$ python -q
>>> import numpy as np
>>> import numpy.linalg as la
>>> np.set_printoptions(precision=1, suppress=True, linewidth=120, floatmode="fixed")
>>> X = np.loadtxt("run7.csv", delimiter=",")
>>> print(X)
[[ 1.7  0.1  0.9 -0.3]
 [ 6.4  1.5  1.5  2.6]
 [ 0.0  0.3 -0.9  1.9]
 [ 4.8  1.3  0.8  3.2]
 [ 6.5  1.6  1.5  2.6]
 [-3.5 -0.6 -1.8  0.7]
 [-1.5 -0.8  1.1 -3.5]
 [ 1.7  0.1  1.8 -2.1]
 [ 3.4  1.1 -0.3  3.1]
 [ 4.8  1.3  0.8  2.9]
 [-1.5 -0.4  0.1 -1.6]
 [-4.7 -1.4 -0.6 -2.9]
 [ 0.2  0.2  0.1 -0.1]
 [-1.8 -0.3 -2.0  2.2]
 [ 0.2 -0.3  2.0 -3.7]
 [ 0.1  0.0  0.0  0.0]
 [ 3.1  1.0 -0.2  3.2]
 [-0.1  0.1 -1.0  1.9]
 [ 1.6  0.4  0.0  1.6]
 [-1.8 -0.4  0.1 -1.6]]
>>> Xs = X - X.mean(axis=0)
>>> left, sv, Vt = la.svd(Xs, full_matrices=False)
>>> print(np.round(sv ** 2 / (sv ** 2).sum(), 1) + 0)
[0.8 0.2 0.0 0.0]
>>> print(np.round(Xs.mean(axis=0), 1) + 0)
[0.0 0.0 0.0 0.0]
>>> print(round((sv ** 2).sum() ** 2 / (sv ** 4).sum(), 1))
1.5
>>> print(la.matrix_rank(Xs))
4
>>> print(Vt[0] * np.sign(Vt[0, np.abs(Vt[0]).argmax()]))
[0.8 0.2 0.1 0.5]
>>> print(np.searchsorted(np.cumsum(sv ** 2) / (sv ** 2).sum(), 0.9) + 1)
2
>>> M2 = np.c_[X[:, :3] @ np.array([[-2, 0, -2], [0, 0, -2], [0, -1, 2]]), np.array([2, 0, 1, 0, -2, -2, 3, -1, 3, -1, 1, -3, 1, 1, -3, -2, 3, 1, -1, -1])]
>>> print(M2)
[[ -3.4  -0.9  -1.8   2.0]
 [-12.8  -1.5 -12.8   0.0]
 [  0.0   0.9  -2.4   1.0]
 [ -9.6  -0.8 -10.6   0.0]
 [-13.0  -1.5 -13.2  -2.0]
 [  7.0   1.8   4.6  -2.0]
 [  3.0  -1.1   6.8   3.0]
 [ -3.4  -1.8   0.0  -1.0]
 [ -6.8   0.3  -9.6   3.0]
 [ -9.6  -0.8 -10.6  -1.0]
 [  3.0  -0.1   4.0   1.0]
 [  9.4   0.6  11.0  -3.0]
 [ -0.4  -0.1  -0.6   1.0]
 [  3.6   2.0   0.2   1.0]
 [ -0.4  -2.0   4.2  -3.0]
 [ -0.2   0.0  -0.2  -2.0]
 [ -6.2   0.2  -8.6   3.0]
 [  0.2   1.0  -2.0   1.0]
 [ -3.2   0.0  -4.0  -1.0]
 [  3.6  -0.1   4.6  -1.0]]
>>> print(np.round(la.norm(M2 - X @ la.lstsq(X, M2)[0], axis=0), 1) + 0)
[0.0 0.0 0.0 7.5]
>>> print(la.matrix_rank(np.c_[X, M2]))
5
>>> gram = np.cov(X, rowvar=False)
>>> print(gram.shape)
(4, 4)
>>> print(np.argwhere(np.triu(np.abs(np.corrcoef(X.T)) > 0.8, 1)))
[[0 1]]
>>> print(np.polyfit(X[:, 3], X[:, 1], 1))
[0.3 0.1]
>>> x0 = np.array([1, -1, -2, 3])
>>> h = np.maximum(X @ x0, 0)
>>> print(np.maximum(X @ x0, 0) - np.maximum(-X @ x0, 0))
[ -1.1   9.7   7.2  11.5   9.7   2.8 -13.4  -8.3  12.2  10.6  -6.1 -10.8  -0.5   9.1 -14.6   0.1  12.1   7.5   6.0
  -6.4]
>>> print(X.T @ h)
[292.9  85.2   3.5 254.0]
>>> Xs = X - X.mean(axis=0)
>>> V = la.svd(Xs)[2][:2]
>>> M2 = Xs - Xs @ V.T @ V
>>> print(la.norm(M2, axis=1).round(6).argmax())
8
>>> print(np.round(np.cov(Xs @ V.T, rowvar=False), 1) + 0)
[[13.6  0.0]
 [ 0.0  3.7]]
>>> print(np.round(M2.std(axis=0), 1) + 0)
[0.0 0.1 0.1 0.0]
>>> print(np.round(np.diag(V.T @ V), 1) + 0)
[0.8 0.0 0.3 0.8]
>>> K = np.loadtxt("dump.csv", delimiter=",")
>>> print(K)
[[0.0 0.0 1.0]
 [0.0 1.0 0.0]
 [1.0 0.0 0.0]]
>>> x0 = np.array([2, -3, -1])
>>> print([p for p in range(1, 25) if np.allclose(la.matrix_power(K, p), np.eye(3))])
[2, 4, 6, 8, 10, 12, 14, 16, 18, 20, 22, 24]
>>> print(np.sort(np.abs(np.degrees(np.angle(la.eigvals(K))))))
[  0.0   0.0 180.0]
>>> print(la.inv(K))
[[0.0 0.0 1.0]
 [0.0 1.0 0.0]
 [1.0 0.0 0.0]]
>>> print(np.round(la.det(K), 1))
-1.0
>>> print(3 - la.matrix_rank(K - np.eye(3), tol=1e-8))
2
>>> print(K.T @ (K @ x0))
[ 2.0 -3.0 -1.0]
>>> print([round(float(la.det(K[:i, :i])), 2) + 0 for i in range(1, 4)])
[0.0, 0.0, -1.0]
>>> try:
...     la.cholesky(K)
... except la.LinAlgError as e:
...     print("failed:", e)
... 
failed: Matrix is not positive definite
>>> print(round(la.eigvalsh(K).min(), 1))
-1.0
>>> print(K.sum(axis=1))
[1.0 1.0 1.0]
>>> print(la.matrix_power(K, 100))
[[1.0 0.0 0.0]
 [0.0 1.0 0.0]
 [0.0 0.0 1.0]]
>>> print(K @ np.ones(3))
[1.0 1.0 1.0]
>>> pr = np.eye(3)[0]
>>> for _ in range(4):
...     pr = pr @ K
...     print(pr.round(1))
... 
[0.0 0.0 1.0]
[1.0 0.0 0.0]
[0.0 0.0 1.0]
[1.0 0.0 0.0]
>>> W0 = np.load("case12.npy")
>>> print(W0)
[[  0   4  16]
 [ -4   0   5]
 [-16  -5   0]]
>>> left, sv, Vt = la.svd(W0)
>>> V = Vt[:(sv > 1e-8).sum()]
>>> rng = np.random.default_rng(8)
>>> x0 = W0[2] + -3 * W0[1] + rng.integers(2) * np.eye(3)[2]
>>> print(x0)
[ -4.0  -5.0 -14.0]
>>> print(np.diag(V.T @ V))
[0.9 0.1 0.9]
>>> print(V.T @ V)
[[ 0.9  0.3 -0.1]
 [ 0.3  0.1  0.2]
 [-0.1  0.2  0.9]]
>>> print(round(la.norm(x0 - V.T @ V @ x0), 1))
0.2
>>> print(la.matrix_rank(np.vstack([W0, x0])))
3
>>> rank = la.matrix_rank(W0)
>>> print(rank)
2
>>> N = la.svd(W0)[2][rank:].T
>>> print(N @ N.T)
[[ 0.1 -0.3  0.1]
 [-0.3  0.9 -0.2]
 [ 0.1 -0.2  0.1]]
>>> print(N.shape)
(3, 1)
>>> M2 = np.array([[2, 2], [-2, -3]])
>>> feats = np.tile(M2, (2, 2))
>>> print(feats)
[[ 2  2  2  2]
 [-2 -3 -2 -3]
 [ 2  2  2  2]
 [-2 -3 -2 -3]]
>>> # looks like rank 2
>>> print(la.lstsq(feats[:-1].T, feats[-1])[2])
2
>>> print(np.unique(feats.round(6), axis=0).shape)
(2, 4)
>>> print(np.abs(np.diag(la.qr(feats)[1])) > 1e-9)
[ True  True False False]
>>> labels = rng.permutation(3)
>>> print(labels)
[0 1 2]
>>> M2 = K[labels][:, labels]
>>> print(np.trace(M2))
1.0
>>> print(np.allclose(M2, K))
True
>>> print(np.diag(M2))
[0.0 1.0 0.0]
>>> print(np.round(la.det(M2), 1), round(la.det(K[labels]), 1))
-1.0 -1.0
